$ ipython --no-banner

In [1]: import numpy as np

In [2]: import numpy.linalg as la

In [3]: np.set_printoptions(precision=3, suppress=True, linewidth=120)

In [4]: K = np.load("layer1.npy")

In [5]: K
Out[5]: 
array([[ 3,  3, -5,  2, -6],
       [ 0,  4,  9,  8, -7],
       [ 0,  0,  2, -6,  2],
       [ 0,  0,  0, -7, -6],
       [ 0,  0,  0,  0,  4]])

In [6]: f = np.array([1, 2, 0, 1, 2])

In [7]: other = K + np.outer(f, np.eye(5)[2])

In [8]: la.matrix_rank(other - K)
Out[8]: np.int64(1)

In [9]: la.matrix_rank(la.inv(other) - la.inv(K), tol=1e-8)
Out[9]: np.int64(1)

In [10]: evals, V = la.eig(K)

In [11]: np.prod(evals)
Out[11]: np.float64(-672.0)

In [12]: np.sort(la.eigvals(K.T))
Out[12]: array([-7.,  2.,  3.,  4.,  4.])

In [13]: x0 = np.array([0, 1, 2, -1, 0])

In [14]: la.norm(K @ x0) <= la.norm(K, 2) * la.norm(x0) + 1e-9
Out[14]: np.True_

In [15]: K @ np.eye(5)[4]
Out[15]: array([-6., -7.,  2., -6.,  4.])

In [16]: np.sign((K @ x0).round(6))
Out[16]: array([-1,  1,  1,  1,  0])

In [17]: K @ (2 * x0)
Out[17]: array([-18,  28,  20,  14,   0])

In [18]: K @ np.ones(5)
Out[18]: array([ -3.,  14.,  -2., -13.,   4.])

In [19]: np.einsum("ij,j->i", K, x0)
Out[19]: array([-9, 14, 10,  7,  0])

In [20]: U, sig, vt = la.svd(K)

In [21]: np.argmax(sig[:-1] / (sig[1:] + 1e-6)) + 1
Out[21]: np.int64(4)

In [22]: sig
Out[22]: array([15.319, 10.749,  8.989,  2.635,  0.172])

In [23]: other = U[:, :4] @ np.diag(sig[:4]) @ vt[:4]

In [24]: round(float(la.norm(K - other) / la.norm(K)), 3)
Out[24]: 0.008

In [25]: la.matrix_rank(other)
Out[25]: np.int64(4)
